$ python3 -q
>>> import numpy as np
>>> import numpy.linalg as la
>>> np.set_printoptions(precision=3, suppress=True, linewidth=120)
>>> F = np.load("test8.npy")
>>> print(F)
[[ 3.  4.  4.  6.  2.  0.  2.  4.  2.  2.]
 [ 4.  3.  4.  6.  2.  0.  2.  4.  2.  2.]
 [ 4.  4.  3.  6.  2.  0.  2.  4.  2.  2.]
 [ 6.  6.  6.  8.  3.  0.  3.  6.  3.  3.]
 [ 2.  2.  2.  3.  0.  0.  1.  2.  1.  1.]
 [ 0.  0.  0.  0.  0. -1.  0.  0.  0.  0.]
 [ 2.  2.  2.  3.  1.  0.  0.  2.  1.  1.]
 [ 4.  4.  4.  6.  2.  0.  2.  3.  2.  2.]
 [ 2.  2.  2.  3.  1.  0.  1.  2.  0.  1.]
 [ 2.  2.  2.  3.  1.  0.  1.  2.  1.  0.]]
>>> # equal to its transpose
>>> A2 = la.inv(F)
>>> print(round(la.cond(F), 3))
28.0
>>> print(np.allclose(A2, F.T))
False
>>> print(np.round(la.slogdet(F)[0], 3))
-1.0
>>> print(np.round(la.inv(A2), 3) + 0)
[[ 3.  4.  4.  6.  2.  0.  2.  4.  2.  2.]
 [ 4.  3.  4.  6.  2.  0.  2.  4.  2.  2.]
 [ 4.  4.  3.  6.  2.  0.  2.  4.  2.  2.]
 [ 6.  6.  6.  8.  3.  0.  3.  6.  3.  3.]
 [ 2.  2.  2.  3.  0.  0.  1.  2.  1.  1.]
 [ 0.  0.  0.  0.  0. -1.  0.  0.  0.  0.]
 [ 2.  2.  2.  3.  1.  0.  0.  2.  1.  1.]
 [ 4.  4.  4.  6.  2.  0.  2.  3.  2.  2.]
 [ 2.  2.  2.  3.  1.  0.  1.  2.  0.  1.]
 [ 2.  2.  2.  3.  1.  0.  1.  2.  1.  0.]]
>>> print(np.round(F @ A2, 3) + 0)
[[1. 0. 0. 0. 0. 0. 0. 0. 0. 0.]
 [0. 1. 0. 0. 0. 0. 0. 0. 0. 0.]
 [0. 0. 1. 0. 0. 0. 0. 0. 0. 0.]
 [0. 0. 0. 1. 0. 0. 0. 0. 0. 0.]
 [0. 0. 0. 0. 1. 0. 0. 0. 0. 0.]
 [0. 0. 0. 0. 0. 1. 0. 0. 0. 0.]
 [0. 0. 0. 0. 0. 0. 1. 0. 0. 0.]
 [0. 0. 0. 0. 0. 0. 0. 1. 0. 0.]
 [0. 0. 0. 0. 0. 0. 0. 0. 1. 0.]
 [0. 0. 0. 0. 0. 0. 0. 0. 0. 1.]]
>>> print((la.matrix_power((F != 0) + (F.T != 0) + np.eye(10), 10) > 0).astype(int))
[[1 1 1 1 1 0 1 1 1 1]
 [1 1 1 1 1 0 1 1 1 1]
 [1 1 1 1 1 0 1 1 1 1]
 [1 1 1 1 1 0 1 1 1 1]
 [1 1 1 1 1 0 1 1 1 1]
 [0 0 0 0 0 1 0 0 0 0]
 [1 1 1 1 1 0 1 1 1 1]
 [1 1 1 1 1 0 1 1 1 1]
 [1 1 1 1 1 0 1 1 1 1]
 [1 1 1 1 1 0 1 1 1 1]]
>>> print(np.flatnonzero(la.matrix_power((F != 0) + (F.T != 0) + np.eye(10), 10)[7]))
[0 1 2 3 4 6 7 8 9]
>>> print(np.sort(la.eigvals(F).real))
[-1. -1. -1. -1. -1. -1. -1. -1. -1. 28.]
>>> print(F @ F)
[[109. 108. 108. 162.  54.   0.  54. 108.  54.  54.]
 [108. 109. 108. 162.  54.   0.  54. 108.  54.  54.]
 [108. 108. 109. 162.  54.   0.  54. 108.  54.  54.]
 [162. 162. 162. 244.  81.   0.  81. 162.  81.  81.]
 [ 54.  54.  54.  81.  28.   0.  27.  54.  27.  27.]
 [  0.   0.   0.   0.   0.   1.   0.   0.   0.   0.]
 [ 54.  54.  54.  81.  27.   0.  28.  54.  27.  27.]
 [108. 108. 108. 162.  54.   0.  54. 109.  54.  54.]
 [ 54.  54.  54.  81.  27.   0.  27.  54.  28.  27.]
 [ 54.  54.  54.  81.  27.   0.  27.  54.  27.  28.]]
>>> Uu, sig, VT = la.svd(F, full_matrices=False)
>>> print(np.cumsum(sig ** 2) / np.sum(sig ** 2))
[0.989 0.99  0.991 0.992 0.994 0.995 0.996 0.997 0.999 1.   ]
>>> print((sig > 1e-8).sum())
10
>>> print(sig / sig[0])
[1.    0.036 0.036 0.036 0.036 0.036 0.036 0.036 0.036 0.036]
>>> print(np.abs(Uu[:, 0]).round(6).argmax())
3
>>> print(np.allclose(Uu * sig @ VT, F))
True
>>> m1 = np.load("arr.npy")
>>> print(m1)
[[  9  -8  -9  -2   3   6  -4  -2]
 [ 17   0  -9   0  11  -2  -5   3]
 [ 13   5  -6  -6   9  -5 -11   3]
 [  7  11  -5 -13   8   4 -13  10]
 [  7   5  -8 -16  13   6 -21   3]
 [ -2  -2  -5 -22   6   3 -26   0]
 [ -9   6 -14 -13  14  -6 -30  -5]
 [ -3   7 -13 -14  11   3 -32   1]
 [  4  13 -12 -12   7  12 -33  -5]
 [ -3   5 -20 -17  13   7 -35   2]
 [ -9   2 -14 -13  21   2 -44  -5]
 [ -6  -6  -5 -21  22   6 -50   0]
 [  3   1  -4 -21  19   5 -54   7]
 [ 10   3  -2 -30  11   8 -60   2]
 [  6  -1   0 -33   3   7 -53  -7]
 [ -2  -9   2 -35  -1   9 -53 -15]
 [ -2  -4   6 -29  -6   3 -51 -23]
 [ -6  -7  13 -31  -4   3 -50 -28]
 [  2 -13   6 -38   3   0 -49 -34]
 [  7 -17   2 -41  -1   9 -47 -42]
 [ -1 -20  11 -49   5   3 -46 -48]
 [ -3 -13   4 -50   9  -3 -50 -48]
 [  0 -10   0 -56  15   3 -55 -57]
 [  5  -8  -1 -56  10   1 -61 -65]
 [ 14  -1   4 -51  12  -1 -69 -63]
 [ 20   7   8 -54   9 -10 -76 -70]
 [ 11  12   2 -48  18  -8 -80 -76]
 [ 15  12   2 -40  13 -14 -75 -73]
 [ 12   3  10 -34  13 -19 -67 -69]
 [  9  12   7 -43  11 -14 -62 -61]
 [  5   7  -1 -38  11  -5 -58 -59]
 [  5  15   6 -38  18   2 -55 -67]
 [ -2  21  -1 -32  16   7 -47 -62]
 [  4  24   6 -36  20   0 -48 -55]
 [  1  25   0 -33  13   6 -52 -49]
 [  0  28  -3 -40  15  -1 -44 -41]
 [ -2  25   5 -48  16   6 -53 -40]
 [  3  31  -3 -55  16   7 -44 -31]
 [ 10  39   0 -52  18   0 -51 -24]
 [  4  44  -9 -60  17   8 -42 -27]
 [ -1  43 -17 -59  19   6 -41 -20]]
>>> z = m1[:, 6] > np.median(m1[:, 6])
>>> u = m1[z].mean(axis=0) - m1[~z].mean(axis=0)
>>> print(z.astype(int))
[1 1 1 1 1 1 1 1 1 1 1 0 0 0 0 0 0 0 1 1 1 0 0 0 0 0 0 0 0 0 0 0 1 1 0 1 0 1 0 1 1]
>>> print(((m1 - m1.mean(axis=0)) @ u > 0).astype(int))
[1 1 1 1 1 1 1 1 1 1 1 1 1 1 1 1 1 0 0 0 0 0 0 0 0 0 0 0 0 0 0 0 0 0 0 0 0 0 0 1 1]
>>> x0 = np.array([8, 4, 3, 0, 8, 8, 8, 8])
>>> y = m1 @ x0
>>> print(y)
[   37   165    74   157    60  -175  -306  -171  -104  -168  -314  -263  -168  -226  -356  -526  -630  -669  -658
  -654  -743  -800  -792  -915  -848  -964 -1026 -1018  -998  -867  -823  -698  -623  -518  -548  -465  -469  -277
  -220  -171  -175]
>>> rng = np.random.default_rng(724637)
>>> y = y + 0.1 * rng.normal(size=41)
>>> print(y)
[   37.082   164.934    74.115   157.043    59.983  -174.9    -306.128  -171.049  -103.965  -167.925  -314.003
  -262.832  -167.896  -226.003  -356.092  -526.062  -630.052  -668.942  -657.845  -654.032  -743.109  -800.082
  -791.979  -914.918  -848.133  -963.887 -1026.042 -1018.049  -997.881  -867.142  -822.956  -697.95   -623.026
  -517.855  -547.948  -465.019  -468.887  -277.029  -220.177  -171.156  -174.944]
>>> c, *_ = la.lstsq(m1, y)
>>> print([round(float(la.norm(la.solve(m1.T @ m1 + lam * np.eye(8), m1.T @ y))), 2) for lam in (0, 1, 10, 100)])
[18.58, 18.56, 18.43, 17.27]
>>> q, r_ = la.qr(m1)
>>> print(q.shape, r_.shape)
(41, 8) (8, 8)
>>> print(round(abs(r_[0, 0]), 3), np.round(la.norm(m1[:, 0]), 3))
50.18 50.18
>>> print(np.trace(q @ q.T))
8.0
>>> print(np.allclose(r_.T @ r_, m1.T @ m1))
True
>>> gram = np.cov(m1, rowvar=False)
>>> print(la.eigvalsh(gram)[::-1])
[1198.082  287.694  138.48    86.933   48.392   32.059   20.606   14.863]
>>> print(np.median(m1, axis=0))
[  4.   5.  -1. -35.  12.   3. -50. -28.]
>>> print(np.argsort(-m1.std(axis=0).round(6), kind="stable"))
[7 6 3 1 2 0 5 4]
>>> print(gram.shape)
(8, 8)
>>> print(m1.std(axis=0))
[ 6.904 15.602  7.751 16.504  6.703  6.802 17.659 27.494]
>>> M = np.loadtxt("m.csv", delimiter=",")
>>> print(M)
[[-1.675  3.383 -0.93 ]
 [ 1.158 -1.128  1.72 ]
 [ 3.019 -1.74   2.038]
 [-6.603 -2.879  1.488]
 [ 1.281 -1.049 -0.283]
 [-4.997 -1.763  1.962]
 [-3.048 -2.263 -0.73 ]
 [ 1.061 -2.37  -1.488]
 [ 0.851  0.236  3.54 ]
 [-5.573 -3.2    0.363]
 [-4.777 -0.469 -1.72 ]
 [-1.834  3.085 -3.062]
 [-2.616 -0.298  2.87 ]
 [-0.737  4.018 -0.492]
 [-2.496 -5.959 -0.658]
 [-1.096  3.719  1.189]
 [-2.52   2.673  1.055]
 [-4.608 -0.407  2.861]
 [ 1.835  1.577  2.358]
 [ 1.968 -1.787  2.046]
 [ 3.829  1.806  0.08 ]
 [ 2.982 -1.606 -3.111]
 [ 1.573 -0.981 -2.749]
 [ 2.338 -1.316 -2.536]
 [ 2.864 -1.977  3.6  ]
 [ 5.603 -3.307  0.281]
 [-0.342  0.869  0.381]
 [ 2.535 -0.469 -3.795]
 [-0.369  4.042  0.491]
 [-0.615 -3.566  3.303]
 [ 2.092  0.985 -1.848]
 [-0.403  0.556  2.222]
 [-1.962 -1.105 -0.337]
 [ 1.029 -2.12   6.501]
 [ 1.892  1.115 -0.558]
 [-4.964 -1.211 -0.973]
 [ 0.83   0.636 -2.075]
 [-3.081 -1.258 -2.196]
 [ 8.432  2.816  6.504]]
>>> w, vecs = la.eigh(F)
>>> x0 = np.array([3, 2, 3, 0, 2, 3, 0, 3, 1, 2])
>>> print((np.sign(vecs[:, -1].round(6)) == np.sign(vecs[0, -1].round(6))).astype(int))
[1 1 1 1 1 0 1 1 1 1]
>>> print(vecs * np.maximum(w, 0) @ vecs.T)
[[3.862 3.862 3.862 5.793 1.931 0.    1.931 3.862 1.931 1.931]
 [3.862 3.862 3.862 5.793 1.931 0.    1.931 3.862 1.931 1.931]
 [3.862 3.862 3.862 5.793 1.931 0.    1.931 3.862 1.931 1.931]
 [5.793 5.793 5.793 8.69  2.897 0.    2.897 5.793 2.897 2.897]
 [1.931 1.931 1.931 2.897 0.966 0.    0.966 1.931 0.966 0.966]
 [0.    0.    0.    0.    0.    0.    0.    0.    0.    0.   ]
 [1.931 1.931 1.931 2.897 0.966 0.    0.966 1.931 0.966 0.966]
 [3.862 3.862 3.862 5.793 1.931 0.    1.931 3.862 1.931 1.931]
 [1.931 1.931 1.931 2.897 0.966 0.    0.966 1.931 0.966 0.966]
 [1.931 1.931 1.931 2.897 0.966 0.    0.966 1.931 0.966 0.966]]
>>> print(np.round(vecs * np.abs(w) @ vecs.T, 3) + 0)
[[4.724 3.724 3.724 5.586 1.862 0.    1.862 3.724 1.862 1.862]
 [3.724 4.724 3.724 5.586 1.862 0.    1.862 3.724 1.862 1.862]
 [3.724 3.724 4.724 5.586 1.862 0.    1.862 3.724 1.862 1.862]
 [5.586 5.586 5.586 9.379 2.793 0.    2.793 5.586 2.793 2.793]
 [1.862 1.862 1.862 2.793 1.931 0.    0.931 1.862 0.931 0.931]
 [0.    0.    0.    0.    0.    1.    0.    0.    0.    0.   ]
 [1.862 1.862 1.862 2.793 0.931 0.    1.931 1.862 0.931 0.931]
 [3.724 3.724 3.724 5.586 1.862 0.    1.862 4.724 1.862 1.862]
 [1.862 1.862 1.862 2.793 0.931 0.    0.931 1.862 1.931 0.931]
 [1.862 1.862 1.862 2.793 0.931 0.    0.931 1.862 0.931 1.931]]
>>> A2 = np.c_[M[:, :1] @ np.array([[2]]), np.array([-1, 0, 1, -2, 1, -1, 2, 1, 2, -1, -1, 0, -2, 1, -2, -2, -2, -1, 1, 0, -2, 1, 2, 0, -1, -2, -2, -2, 0, 0, -1, -2, 1, 1, 1, -1, 1, 0, 1])]
>>> print(A2)
[[ -3.35   -1.   ]
 [  2.316   0.   ]
 [  6.038   1.   ]
 [-13.206  -2.   ]
 [  2.562   1.   ]
 [ -9.994  -1.   ]
 [ -6.096   2.   ]
 [  2.122   1.   ]
 [  1.702   2.   ]
 [-11.146  -1.   ]
 [ -9.554  -1.   ]
 [ -3.668   0.   ]
 [ -5.232  -2.   ]
 [ -1.474   1.   ]
 [ -4.992  -2.   ]
 [ -2.192  -2.   ]
 [ -5.04   -2.   ]
 [ -9.216  -1.   ]
 [  3.67    1.   ]
 [  3.936   0.   ]
 [  7.658  -2.   ]
 [  5.964   1.   ]
 [  3.146   2.   ]
 [  4.676   0.   ]
 [  5.728  -1.   ]
 [ 11.206  -2.   ]
 [ -0.684  -2.   ]
 [  5.07   -2.   ]
 [ -0.738   0.   ]
 [ -1.23    0.   ]
 [  4.184  -1.   ]
 [ -0.806  -2.   ]
 [ -3.924   1.   ]
 [  2.058   1.   ]
 [  3.784   1.   ]
 [ -9.928  -1.   ]
 [  1.66    1.   ]
 [ -6.162   0.   ]
 [ 16.864   1.   ]]
>>> print(la.norm(la.qr(M)[0].T @ A2, axis=0) ** 2 / ((A2 ** 2).sum(axis=0) + 1e-12))
[1.    0.087]
>>> print(np.round(la.norm(A2 - M @ la.lstsq(M, A2)[0], axis=0), 3) + 0)
[0.   8.05]
>>> print(la.matrix_rank(np.c_[M, A2]))
4
>>> print(np.round(la.lstsq(M, A2[:, 0])[0], 3) + 0)
[2. 0. 0.]
>>> E = np.loadtxt("out15.csv", delimiter=",")
>>> print(E)
[[ 1. -1. -1.  1. -1.  1.  1. -1.]
 [ 1.  1. -1. -1. -1. -1.  1.  1.]
 [ 1. -1. -1.  1.  1. -1. -1.  1.]
 [ 1. -1.  1. -1.  1. -1.  1. -1.]
 [ 1.  1.  1.  1.  1.  1.  1.  1.]
 [ 1.  1.  1.  1. -1. -1. -1. -1.]
 [ 1. -1.  1. -1. -1.  1. -1.  1.]
 [ 1.  1. -1. -1.  1.  1. -1. -1.]]
>>> A2 = E[0, 0] * E[1:] - np.outer(E[1:, 0], E[0])
>>> print(A2)
[[ 0.  2.  0. -2.  0. -2.  0.  2.]
 [ 0.  0.  0.  0.  2. -2. -2.  2.]
 [ 0.  0.  2. -2.  2. -2.  0.  0.]
 [ 0.  2.  2.  0.  2.  0.  0.  2.]
 [ 0.  2.  2.  0.  0. -2. -2.  0.]
 [ 0.  0.  2. -2.  0.  0. -2.  2.]
 [ 0.  2.  0. -2.  2.  0. -2.  0.]]
>>> print(E[:, 0] / E[0, 0])
[1. 1. 1. 1. 1. 1. 1. 1.]
>>> x0 = np.array([2, 4, 5, 1, 1, 4, 0, 3])
>>> h = np.maximum(A2 @ x0, 0)
>>> print(h)
[ 4.  0.  2. 26. 10. 14.  8.]
>>> th = np.radians(72)
>>> r_ = np.eye(8)
>>> r_[3, 3] = r_[6, 6] = np.cos(th)
>>> r_[3, 6], r_[6, 3] = -np.sin(th), np.sin(th)
>>> print(r_)
[[ 1.     0.     0.     0.     0.     0.     0.     0.   ]
 [ 0.     1.     0.     0.     0.     0.     0.     0.   ]
 [ 0.     0.     1.     0.     0.     0.     0.     0.   ]
 [ 0.     0.     0.     0.309  0.     0.    -0.951  0.   ]
 [ 0.     0.     0.     0.     1.     0.     0.     0.   ]
 [ 0.     0.     0.     0.     0.     1.     0.     0.   ]
 [ 0.     0.     0.     0.951  0.     0.     0.309  0.   ]
 [ 0.     0.     0.     0.     0.     0.     0.     1.   ]]
>>> A2 = E @ r_.T
>>> print(la.svd(E, compute_uv=False), la.svd(A2, compute_uv=False))
[2.828 2.828 2.828 2.828 2.828 2.828 2.828 2.828] [2.828 2.828 2.828 2.828 2.828 2.828 2.828 2.828]
>>> print(A2)
[[ 1.    -1.    -1.    -0.642 -1.     1.     1.26  -1.   ]
 [ 1.     1.    -1.    -1.26  -1.    -1.    -0.642  1.   ]
 [ 1.    -1.    -1.     1.26   1.    -1.     0.642  1.   ]
 [ 1.    -1.     1.    -1.26   1.    -1.    -0.642 -1.   ]
 [ 1.     1.     1.    -0.642  1.     1.     1.26   1.   ]
 [ 1.     1.     1.     1.26  -1.    -1.     0.642 -1.   ]
 [ 1.    -1.     1.     0.642 -1.     1.    -1.26   1.   ]
 [ 1.     1.    -1.     0.642  1.     1.    -1.26  -1.   ]]
>>> print(round(la.det(r_), 3), round(float(np.trace(r_)), 3))
1.0 6.618
